$ python3 -q
>>> import numpy as np
>>> np.set_printoptions(precision=2, suppress=True, linewidth=120, floatmode="fixed")
>>> tidy = lambda a: np.round(a, 2) + 0
>>> mat = 0.9 ** np.abs(np.subtract.outer(np.arange(8), np.arange(8)))
>>> tidy(mat)
array([[1.00, 0.90, 0.81, 0.73, 0.66, 0.59, 0.53, 0.48],
       [0.90, 1.00, 0.90, 0.81, 0.73, 0.66, 0.59, 0.53],
       [0.81, 0.90, 1.00, 0.90, 0.81, 0.73, 0.66, 0.59],
       [0.73, 0.81, 0.90, 1.00, 0.90, 0.81, 0.73, 0.66],
       [0.66, 0.73, 0.81, 0.90, 1.00, 0.90, 0.81, 0.73],
       [0.59, 0.66, 0.73, 0.81, 0.90, 1.00, 0.90, 0.81],
       [0.53, 0.59, 0.66, 0.73, 0.81, 0.90, 1.00, 0.90],
       [0.48, 0.53, 0.59, 0.66, 0.73, 0.81, 0.90, 1.00]])
>>> # symmetric, so the eigenvalues are real
>>> f = np.array([-1, -2, 0, 2, -1, 2, 2, -1])
>>> A2 = mat + np.outer(f, np.eye(8)[3])
>>> tidy(A2)
array([[ 1.00,  0.90,  0.81, -0.27,  0.66,  0.59,  0.53,  0.48],
       [ 0.90,  1.00,  0.90, -1.19,  0.73,  0.66,  0.59,  0.53],
       [ 0.81,  0.90,  1.00,  0.90,  0.81,  0.73,  0.66,  0.59],
       [ 0.73,  0.81,  0.90,  3.00,  0.90,  0.81,  0.73,  0.66],
       [ 0.66,  0.73,  0.81, -0.10,  1.00,  0.90,  0.81,  0.73],
       [ 0.59,  0.66,  0.73,  2.81,  0.90,  1.00,  0.90,  0.81],
       [ 0.53,  0.59,  0.66,  2.73,  0.81,  0.90,  1.00,  0.90],
       [ 0.48,  0.53,  0.59, -0.34,  0.73,  0.81,  0.90,  1.00]])
>>> tidy(np.linalg.det(A2) / np.linalg.det(mat)), tidy(1 + np.linalg.solve(mat, f)[3])
(np.float64(24.79), np.float64(24.79))
>>> np.linalg.matrix_rank(A2 - mat)
np.int64(1)
>>> A2 = mat / np.sqrt((mat ** 2).mean(axis=1, keepdims=True))
>>> np.linalg.matrix_rank(mat - mat.mean(axis=1, keepdims=True))
np.int64(7)
>>> tidy(np.linalg.norm(A2, axis=1))
array([2.83, 2.83, 2.83, 2.83, 2.83, 2.83, 2.83, 2.83])
>>> tidy(A2[3])
array([0.89, 0.98, 1.09, 1.21, 1.09, 0.98, 0.89, 0.80])
>>> f = np.array([3, 1])
>>> feats = -2 * np.eye(2) + np.outer(f, f)
>>> feats
array([[ 7.00,  3.00],
       [ 3.00, -1.00]])
>>> # symmetric, so the eigenvalues are real
>>> t3 = np.stack([feats, 4 * feats, feats[::-1]])
>>> (t3 @ feats.T).shape
(3, 2, 2)
>>> evals, V = np.linalg.eig(feats)
>>> print(evals)
[ 8.00 -2.00]
>>> tidy(np.sort(np.linalg.eigvals(feats @ feats)))
array([ 4.00, 64.00])
>>> tidy(np.sort(np.linalg.eigvals(np.linalg.inv(feats))))
array([-0.50,  0.12])
>>> rng = np.random.default_rng(525739)
>>> labels = rng.permutation(2)
>>> labels
array([1, 0])
>>> A2 = feats[labels][:, labels]
>>> print(np.allclose(A2, feats))
False
>>> print(np.diag(A2))
[-1.00  7.00]
>>> print([round(float(np.linalg.det(feats[:i, :i])), 2) + 0 for i in range(1, 3)])
[7.0, -16.0]
>>> tidy(np.linalg.eigvalsh(feats).min())
np.float64(-2.0)
>>> m1 = np.load("out12.npy")
>>> print(m1)
[[4 7 9 1 4 0]
 [4 7 9 1 4 0]
 [6 4 7 4 1 7]]
>>> rk = np.linalg.matrix_rank(m1)
>>> rk
np.int64(2)
>>> null = np.linalg.svd(m1)[2][rk:].T
>>> [int(np.linalg.matrix_rank(m1[:, :j + 1])) for j in range(6)]
[1, 2, 2, 2, 2, 2]
>>> [int(np.linalg.matrix_rank(np.delete(m1, i, axis=0))) for i in range(3)]
[2, 2, 1]
>>> null.shape
(6, 4)
>>> np.linalg.matrix_rank(m1.T @ m1), np.linalg.matrix_rank(m1 @ m1.T)
(np.int64(2), np.int64(2))
>>> tidy(m1 @ null)
array([[0.00, 0.00, 0.00, 0.00],
       [0.00, 0.00, 0.00, 0.00],
       [0.00, 0.00, 0.00, 0.00]])
>>> np.allclose(m1 @ null, 0)
True
>>> A2 = np.array([[2, -3, 0, -3, -3],
...     [-3, 3, -2, -3, 2],
...     [0, -1, -2, 2, 1],
...     [2, 0, 0, 1, -3],
...     [0, -2, 0, -2, 1]])
>>> X = A2 - A2.T
>>> X
array([[ 0,  0,  0, -5, -3],
       [ 0,  0, -1, -3,  4],
       [ 0,  1,  0,  2,  1],
       [ 5,  3, -2,  0, -1],
       [ 3, -4, -1,  1,  0]])
>>> proj = np.triu(np.array([[8, -8, 7, -3, -6],
...     [3, -5, 5, 7, -8],
...     [0, 9, 4, 9, 1],
...     [2, 3, 2, -7, -5],
...     [-3, 8, -9, -2, 2]]), 1) + np.eye(5)
>>> A2 = proj @ X @ np.linalg.inv(proj)
>>> print(proj @ X - X @ proj)
[[-33.00  22.00  20.00  32.00 -47.00]
 [ 11.00  58.00  -6.00  11.00 -16.00]
 [ 48.00  23.00 -24.00  -6.00   9.00]
 [-15.00  60.00 -45.00   7.00  56.00]
 [  0.00  24.00  -1.00  46.00  -8.00]]
>>> np.trace(A2), np.trace(X)
(np.float64(0.0), np.int64(0))
>>> tidy(np.linalg.det(A2))
np.float64(0.0)
>>> f, v = X[1], X[3]
>>> f @ v
np.int64(-2)
>>> pr = (f @ v) / (f @ f) * f
>>> print(np.outer(f, v))
[[  0   0   0   0   0]
 [  0   0   0   0   0]
 [ -5  -3   2   0   1]
 [-15  -9   6   0   3]
 [ 20  12  -8   0  -4]]
>>> tidy((v - pr) @ f)
np.float64(0.0)
>>> tidy(pr)
array([ 0.00,  0.00,  0.08,  0.23, -0.31])
>>> print(tidy(v - pr))
[ 5.00  3.00 -2.08 -0.23 -0.69]
>>> A2 = np.array([[2, 3, 2], [0, 1, 0], [3, 3, 2], [1, 3, 2], [3, 1, 2]])
>>> print(np.linalg.matrix_rank(X @ A2))
3
>>> np.einsum("ik,kj->ij", X, A2)
array([[-14, -18, -16],
       [  6,  -8,   0],
       [  5,   8,   6],
       [  1,  11,   4],
       [  4,   5,   6]])
>>> np.linalg.matrix_rank(np.vstack([X, A2.T]))
np.int64(5)
>>> print(np.einsum("ik,kj->ji", X, A2))
[[-14   6   5   1   4]
 [-18  -8   8  11   5]
 [-16   0   6   4   6]]
>>> A2.T @ X.T
array([[-14,   6,   5,   1,   4],
       [-18,  -8,   8,  11,   5],
       [-16,   0,   6,   4,   6]])
>>> X @ A2
array([[-14, -18, -16],
       [  6,  -8,   0],
       [  5,   8,   6],
       [  1,  11,   4],
       [  4,   5,   6]])
>>> np.einsum("ij->j", X)
array([ 8,  0, -4, -5,  1])
>>> Uu, s, VT = np.linalg.svd(X)
>>> tidy(s)
array([6.43, 6.43, 4.97, 4.97, 0.00])
>>> A2 = Uu[:, :4] @ np.diag(s[:4]) @ VT[:4]
>>> print(tidy(A2))
[[ 0.00  0.00  0.00 -5.00 -3.00]
 [ 0.00  0.00 -1.00 -3.00  4.00]
 [ 0.00  1.00  0.00  2.00  1.00]
 [ 5.00  3.00 -2.00  0.00 -1.00]
 [ 3.00 -4.00 -1.00  1.00  0.00]]
>>> np.linalg.matrix_rank(X, rtol=0.05)
np.int64(4)
>>> np.linalg.matrix_rank(X)
np.int64(4)
>>> X[:, 5]
Traceback (most recent call last):
  File "<python-input-73>", line 1, in <module>
    X[:, 5]
    ~^^^^^^
IndexError: index 5 is out of bounds for axis 1 with size 5
>>> tidy(np.linalg.norm(X))
np.float64(11.49)
>>> X.sum(axis=1)
array([-8,  0,  4,  5, -1])
>>> labels = rng.integers(0, 3, 8)
>>> F = np.array([[-2, -3, 2, -1, 0, 0, 2, 0],
...     [-2, -2, -3, 0, 1, 0, 1, 0],
...     [-3, 2, 3, -1, 0, 0, -3, -1],
...     [1, 3, 1, -3, -3, 2, 1, -2],
...     [0, -2, -2, -2, 3, 3, 0, -2],
...     [0, -3, -1, -1, -1, -2, 0, 1],
...     [-3, 1, 3, -3, 2, 3, -2, -3],
...     [-1, -3, 1, 3, 2, 2, 1, -1]]) * (labels[:, None] == labels)
>>> F
array([[-2,  0,  0,  0,  0,  0,  2,  0],
       [ 0, -2,  0,  0,  1,  0,  0,  0],
       [ 0,  0,  3, -1,  0,  0,  0,  0],
       [ 0,  0,  1, -3,  0,  0,  0,  0],
       [ 0, -2,  0,  0,  3,  3,  0,  0],
       [ 0, -3,  0,  0, -1, -2,  0,  0],
       [-3,  0,  0,  0,  0,  0, -2, -3],
       [-1,  0,  0,  0,  0,  0,  1, -1]])
>>> # 3 blocks once reordered
>>> labels = rng.permutation(8)
>>> labels
array([3, 1, 2, 6, 4, 7, 5, 0])
>>> A2 = F[labels][:, labels]
>>> A2
array([[-3,  0,  1,  0,  0,  0,  0,  0],
       [ 0, -2,  0,  0,  1,  0,  0,  0],
       [-1,  0,  3,  0,  0,  0,  0,  0],
       [ 0,  0,  0, -2,  0, -3,  0, -3],
       [ 0, -2,  0,  0,  3,  0,  3,  0],
       [ 0,  0,  0,  1,  0, -1,  0, -1],
       [ 0, -3,  0,  0, -1,  0, -2,  0],
       [ 0,  0,  0,  2,  0,  0,  0, -2]])
>>> np.allclose(A2, F)
False
>>> labels = rng.permutation(8)
>>> A2 = F[:, labels] * rng.choice([-1, 1], 8)
>>> A2
array([[ 0,  2,  0,  0,  2,  0,  0,  0],
       [ 0,  0,  0,  1,  0, -2,  0,  0],
       [-3,  0,  0,  0,  0,  0, -1,  0],
       [-1,  0,  0,  0,  0,  0, -3,  0],
       [ 0,  0,  3,  3,  0, -2,  0,  0],
       [ 0,  0, -2, -1,  0, -3,  0,  0],
       [ 0,  3,  0,  0, -2,  0,  0, -3],
       [ 0,  1,  0,  0,  1,  0,  0, -1]])
>>> Uu, _, VT = np.linalg.svd(F.T @ A2)
>>> tidy(np.linalg.lstsq(F, A2)[0])
array([[ 0.00, -1.00,  0.00,  0.00,  0.00,  0.00,  0.00,  0.00],
       [ 0.00,  0.00,  0.00,  0.00,  0.00,  1.00,  0.00,  0.00],
       [-1.00,  0.00,  0.00,  0.00,  0.00,  0.00,  0.00,  0.00],
       [ 0.00,  0.00,  0.00,  0.00,  0.00,  0.00,  1.00,  0.00],
       [ 0.00,  0.00,  0.00,  1.00,  0.00,  0.00,  0.00,  0.00],
       [ 0.00,  0.00,  1.00,  0.00,  0.00,  0.00,  0.00,  0.00],
       [ 0.00,  0.00,  0.00,  0.00,  1.00,  0.00,  0.00,  0.00],
       [ 0.00,  0.00,  0.00,  0.00,  0.00,  0.00,  0.00,  1.00]])
>>> labels
array([2, 0, 5, 4, 6, 1, 3, 7])
>>> f, v = A2[4], A2[0]
>>> f @ v
np.int64(0)
>>> pr = (f @ v) / (f @ f) * f
>>> pr
array([ 0.00,  0.00,  0.00,  0.00,  0.00, -0.00,  0.00,  0.00])
>>> (v - pr) @ f
np.float64(0.0)
>>> np.outer(f, v)
array([[ 0,  0,  0,  0,  0,  0,  0,  0],
       [ 0,  0,  0,  0,  0,  0,  0,  0],
       [ 0,  6,  0,  0,  6,  0,  0,  0],
       [ 0,  6,  0,  0,  6,  0,  0,  0],
       [ 0,  0,  0,  0,  0,  0,  0,  0],
       [ 0, -4,  0,  0, -4,  0,  0,  0],
       [ 0,  0,  0,  0,  0,  0,  0,  0],
       [ 0,  0,  0,  0,  0,  0,  0,  0]])
>>> v - pr
array([0.00, 2.00, 0.00, 0.00, 2.00, 0.00, 0.00, 0.00])
>>> Q, V = np.linalg.qr(F[:, :2])[0], np.linalg.qr(F[:, 2:])[0]
>>> s = np.linalg.svd(Q.T @ V, compute_uv=False)
>>> tidy(s)
array([0.94, 0.93])
>>> (s > 0.9).sum()
np.int64(2)
>>> x0 = np.array([0, 3, 2, 1, 2, 3, 2, 3])
>>> np.einsum("ij,j->i", F, x0)
array([  4,  -4,   5,  -1,   9, -17, -13,  -1])
>>> F @ x0
array([  4,  -4,   5,  -1,   9, -17, -13,  -1])
>>> F @ np.ones(8)
array([ 0.00, -1.00,  2.00, -2.00,  4.00, -6.00, -8.00, -1.00])
>>> np.linalg.norm(F @ x0) <= np.linalg.norm(F, 2) * np.linalg.norm(x0) + 1e-9
np.True_
>>> F * x0
array([[ 0,  0,  0,  0,  0,  0,  4,  0],
       [ 0, -6,  0,  0,  2,  0,  0,  0],
       [ 0,  0,  6, -1,  0,  0,  0,  0],
       [ 0,  0,  2, -3,  0,  0,  0,  0],
       [ 0, -6,  0,  0,  6,  9,  0,  0],
       [ 0, -9,  0,  0, -2, -6,  0,  0],
       [ 0,  0,  0,  0,  0,  0, -4, -9],
       [ 0,  0,  0,  0,  0,  0,  2, -3]])
>>> arr = np.load("dump.npy")
>>> arr
array([[ 26,  23,  21,  -1,   0,  -6],
       [ 23,  36,   6,   5,   9,  -1],
       [ 21,   6,  45,  -9,  -9, -21],
       [ -1,   5,  -9,  22,   8, -10],
       [  0,   9,  -9,   8,  24,   0],
       [ -6,  -1, -21, -10,   0,  40]])
>>> # equal to its transpose
>>> evals, V = np.linalg.eigh(arr)
>>> x0 = np.array([1, 1, -1, 1, -1, -1])
>>> print((np.sign(V[:, -1].round(6)) == np.sign(V[0, -1].round(6))).astype(int))
[1 1 1 0 0 0]
>>> tidy(V * np.abs(evals) @ V.T)
array([[ 26.00,  23.00,  21.00,  -1.00,   0.00,  -6.00],
       [ 23.00,  36.00,   6.00,   5.00,   9.00,  -1.00],
       [ 21.00,   6.00,  45.00,  -9.00,  -9.00, -21.00],
       [ -1.00,   5.00,  -9.00,  22.00,   8.00, -10.00],
       [  0.00,   9.00,  -9.00,   8.00,  24.00,   0.00],
       [ -6.00,  -1.00, -21.00, -10.00,   0.00,  40.00]])
>>> np.abs(arr).sum(axis=1).max(), tidy(np.abs(evals).max())
(np.int64(111), np.float64(78.15))
>>> tidy(np.linalg.eigvalsh(arr[1:, 1:]))
array([ 7.00, 14.56, 34.38, 45.76, 65.30])
>>> E = np.loadtxt("x.csv", delimiter=",")
>>> tidy(E)
array([[ 1.00,  0.00,  0.00,  0.00,  0.00],
       [ 0.00,  0.71, -0.71,  0.00,  0.00],
       [ 0.00,  0.71,  0.71,  0.00,  0.00],
       [ 0.00,  0.00,  0.00,  1.00,  0.00],
       [ 0.00,  0.00,  0.00,  0.00,  1.00]])
>>> # columns are unit length and at right angles
>>> tidy(np.linalg.det(E))
np.float64(1.0)
>>> M = np.load("a.npy")
>>> print(M)
[[0 1 1 0 0 1 1]
 [1 0 0 1 0 0 1]
 [1 0 0 1 1 0 0]
 [0 1 1 0 0 0 0]
 [0 0 1 0 0 1 0]
 [1 0 0 0 1 0 0]
 [1 1 0 0 0 0 0]]
>>> # symmetric, so the eigenvalues are real
>>> Uu, s, VT = np.linalg.svd(M, full_matrices=False)
>>> (s > 1e-8).sum()
np.int64(7)
>>> tidy(np.cumsum(s ** 2) / np.sum(s ** 2))
array([0.42, 0.75, 0.85, 0.94, 0.97, 0.99, 1.00])
>>> np.abs(Uu[:, 0]).round(6).argmax()
np.int64(0)
>>> tidy(Uu.T @ Uu)
array([[1.00, 0.00, 0.00, 0.00, 0.00, 0.00, 0.00],
       [0.00, 1.00, 0.00, 0.00, 0.00, 0.00, 0.00],
       [0.00, 0.00, 1.00, 0.00, 0.00, 0.00, 0.00],
       [0.00, 0.00, 0.00, 1.00, 0.00, 0.00, 0.00],
       [0.00, 0.00, 0.00, 0.00, 1.00, 0.00, 0.00],
       [0.00, 0.00, 0.00, 0.00, 0.00, 1.00, 0.00],
       [0.00, 0.00, 0.00, 0.00, 0.00, 0.00, 1.00]])
>>> print(tidy(s))
[2.74 2.43 1.37 1.27 0.76 0.60 0.38]
>>> w1 = np.array([[-3, 3, -2, -2, -2, -1],
...     [1, -3, -3, 2, 3, 0],
...     [1, 2, -3, 1, 3, 1],
...     [-3, -3, -1, 3, -3, 2],
...     [2, -3, -2, -2, 3, 1],
...     [-1, 2, -3, -3, 1, 3],
...     [3, -3, -2, -2, 1, 3]])
>>> c = np.array([1, 1, -1, 0, 1, -2])
>>> act = np.maximum(M @ w1 + c, 0)
>>> np.linalg.matrix_rank(act)
np.int64(5)
>>> print(tidy((act > 0).mean(axis=0)))
[0.43 0.43 0.00 0.14 0.71 0.43]
>>> cent = np.array([[1, 2, 0], [0, 0, 1], [1, 1, 2], [0, 1, 0], [2, 0, 0], [2, 1, 0]])
>>> w1 @ cent
array([[-11, -11,  -1],
       [  4,   1,  -9],
       [  6,   1,  -4],
       [ -6,  -2,  -5],
       [  8,   1,  -7],
       [  4,  -5,  -4],
       [  9,   5,  -7]])
>>> (act @ cent).round(6).argmax(axis=1)
array([0, 0, 0, 0, 0, 0, 0])
>>> w1 = np.array([[4, 2, 8, 0],
...     [8, 5, 3, 7],
...     [4, 7, 1, 2],
...     [7, 3, 7, 7],
...     [3, 5, 6, 6],
...     [3, 2, 1, 7],
...     [9, 2, 7, 4],
...     [7, 1, 9, 1]])
>>> c = np.array([3, 3, 2, 3])
>>> act = np.maximum(mat @ w1 + c, 0)
>>> np.linalg.matrix_rank(act)
np.int64(4)
>>> (act > 0).mean(axis=0)
array([1.00, 1.00, 1.00, 1.00])
>>> (act > 0).astype(int)
array([[1, 1, 1, 1],
       [1, 1, 1, 1],
       [1, 1, 1, 1],
       [1, 1, 1, 1],
       [1, 1, 1, 1],
       [1, 1, 1, 1],
       [1, 1, 1, 1],
       [1, 1, 1, 1]])
>>> cent = np.array([[3, 0, -2], [3, 1, 0], [2, 2, -3], [3, -3, -1]])
>>> (act @ cent).round(6).argmax(axis=1)
array([0, 0, 0, 0, 0, 0, 0, 0])
